% python3 -q
>>> import numpy as np
>>> np.set_printoptions(precision=2, suppress=True, linewidth=160)
>>> K = np.load("block11.npy")
>>> K
array([[-2,  0,  0,  0,  0,  0,  0],
       [ 0,  2,  0,  0,  0,  0,  0],
       [ 0,  0,  2,  0,  0,  0,  0],
       [ 0,  0,  0,  3,  0,  0,  0],
       [ 0,  0,  0,  0,  2,  0,  0],
       [ 0,  0,  0,  0,  0, -3,  0],
       [ 0,  0,  0,  0,  0,  0,  2]])
>>> def softmax(z):
...     e = np.exp(z - z.max(axis=-1, keepdims=True))
...     return e / e.sum(axis=-1, keepdims=True)
... 
>>> softmax(K[3])
array([0.04, 0.04, 0.04, 0.77, 0.04, 0.04, 0.04])
>>> softmax(K).sum(axis=1)
array([1., 1., 1., 1., 1., 1., 1.])
>>> att = K @ K.T / np.sqrt(7)
>>> softmax(att)[3] @ K
array([-0.06,  0.06,  0.06,  2.5 ,  0.06, -0.08,  0.06])
>>> softmax(att + np.triu(np.full(att.shape, -np.inf), 1))
array([[1.  , 0.  , 0.  , 0.  , 0.  , 0.  , 0.  ],
       [0.18, 0.82, 0.  , 0.  , 0.  , 0.  , 0.  ],
       [0.15, 0.15, 0.69, 0.  , 0.  , 0.  , 0.  ],
       [0.03, 0.03, 0.03, 0.91, 0.  , 0.  , 0.  ],
       [0.12, 0.12, 0.12, 0.12, 0.53, 0.  , 0.  ],
       [0.03, 0.03, 0.03, 0.03, 0.03, 0.86, 0.  ],
       [0.09, 0.09, 0.09, 0.09, 0.09, 0.09, 0.43]])
>>> out = K / np.linalg.norm(K, axis=1, keepdims=True)
>>> gram = out @ out.T
>>> print((gram - 2 * np.eye(7)).round(6).argmax(axis=1))
[1 0 0 0 0 0 0]
>>> np.degrees(np.arccos(np.clip(gram[6, 4], -1, 1)))
np.float64(90.0)
>>> gram
array([[1., 0., 0., 0., 0., 0., 0.],
       [0., 1., 0., 0., 0., 0., 0.],
       [0., 0., 1., 0., 0., 0., 0.],
       [0., 0., 0., 1., 0., 0., 0.],
       [0., 0., 0., 0., 1., 0., 0.],
       [0., 0., 0., 0., 0., 1., 0.],
       [0., 0., 0., 0., 0., 0., 1.]])
>>> np.argwhere(np.triu(np.abs(gram) > 0.95, 1))
array([], shape=(0, 2), dtype=int64)
>>> gram[6]
array([0., 0., 0., 0., 0., 0., 1.])
>>> vals, vecs = np.linalg.eigh(K)
>>> vecs @ np.diag(vals) @ vecs.T
array([[-2.,  0.,  0.,  0.,  0.,  0.,  0.],
       [ 0.,  2.,  0.,  0.,  0.,  0.,  0.],
       [ 0.,  0.,  2.,  0.,  0.,  0.,  0.],
       [ 0.,  0.,  0.,  3.,  0.,  0.,  0.],
       [ 0.,  0.,  0.,  0.,  2.,  0.,  0.],
       [ 0.,  0.,  0.,  0.,  0., -3.,  0.],
       [ 0.,  0.,  0.,  0.,  0.,  0.,  2.]])
>>> np.unique(vals.round(6) + 0, return_counts=True)[1]
array([1, 1, 4, 1])
>>> vals.sum(), np.trace(K)
(np.float64(6.0), np.int64(6))
>>> X = np.load("layer8.npy")
>>> X
array([[-2.,  1., -1., -2.,  2.,  2.,  2., -1., -2.,  1.,  1.],
       [ 1., -2., -1., -2.,  2.,  2.,  2., -1., -2.,  1.,  1.],
       [-1., -1., -2.,  2., -2., -2., -2.,  1.,  2., -1., -1.],
       [-2., -2.,  2.,  1., -4., -4., -4.,  2.,  4., -2., -2.],
       [ 2.,  2., -2., -4.,  1.,  4.,  4., -2., -4.,  2.,  2.],
       [ 2.,  2., -2., -4.,  4.,  1.,  4., -2., -4.,  2.,  2.],
       [ 2.,  2., -2., -4.,  4.,  4.,  1., -2., -4.,  2.,  2.],
       [-1., -1.,  1.,  2., -2., -2., -2., -2.,  2., -1., -1.],
       [-2., -2.,  2.,  4., -4., -4., -4.,  2.,  1., -2., -2.],
       [ 1.,  1., -1., -2.,  2.,  2.,  2., -1., -2., -2.,  1.],
       [ 1.,  1., -1., -2.,  2.,  2.,  2., -1., -2.,  1., -2.]])
>>> U, sv, VT = np.linalg.svd(X, full_matrices=False)
>>> np.abs(U[:, 0]).round(6).argmax()
np.int64(3)
>>> np.abs(VT[0])
array([0.2 , 0.2 , 0.2 , 0.39, 0.39, 0.39, 0.39, 0.2 , 0.39, 0.2 , 0.2 ])
>>> U.shape, sv.shape, VT.shape
((11, 11), (11,), (11, 11))
>>> np.round(U.T @ X @ VT.T, 2) + 0
array([[23.,  0.,  0.,  0.,  0.,  0.,  0.,  0.,  0.,  0.,  0.],
       [ 0.,  3.,  0.,  0.,  0.,  0.,  0.,  0.,  0.,  0.,  0.],
       [ 0.,  0.,  3.,  0.,  0.,  0.,  0.,  0.,  0.,  0.,  0.],
       [ 0.,  0.,  0.,  3.,  0.,  0.,  0.,  0.,  0.,  0.,  0.],
       [ 0.,  0.,  0.,  0.,  3.,  0.,  0.,  0.,  0.,  0.,  0.],
       [ 0.,  0.,  0.,  0.,  0.,  3.,  0.,  0.,  0.,  0.,  0.],
       [ 0.,  0.,  0.,  0.,  0.,  0.,  3.,  0.,  0.,  0.,  0.],
       [ 0.,  0.,  0.,  0.,  0.,  0.,  0.,  3.,  0.,  0.,  0.],
       [ 0.,  0.,  0.,  0.,  0.,  0.,  0.,  0.,  3.,  0.,  0.],
       [ 0.,  0.,  0.,  0.,  0.,  0.,  0.,  0.,  0.,  3.,  0.],
       [ 0.,  0.,  0.,  0.,  0.,  0.,  0.,  0.,  0.,  0.,  3.]])
>>> np.round(U.T @ U, 2) + 0
array([[1., 0., 0., 0., 0., 0., 0., 0., 0., 0., 0.],
       [0., 1., 0., 0., 0., 0., 0., 0., 0., 0., 0.],
       [0., 0., 1., 0., 0., 0., 0., 0., 0., 0., 0.],
       [0., 0., 0., 1., 0., 0., 0., 0., 0., 0., 0.],
       [0., 0., 0., 0., 1., 0., 0., 0., 0., 0., 0.],
       [0., 0., 0., 0., 0., 1., 0., 0., 0., 0., 0.],
       [0., 0., 0., 0., 0., 0., 1., 0., 0., 0., 0.],
       [0., 0., 0., 0., 0., 0., 0., 1., 0., 0., 0.],
       [0., 0., 0., 0., 0., 0., 0., 0., 1., 0., 0.],
       [0., 0., 0., 0., 0., 0., 0., 0., 0., 1., 0.],
       [0., 0., 0., 0., 0., 0., 0., 0., 0., 0., 1.]])
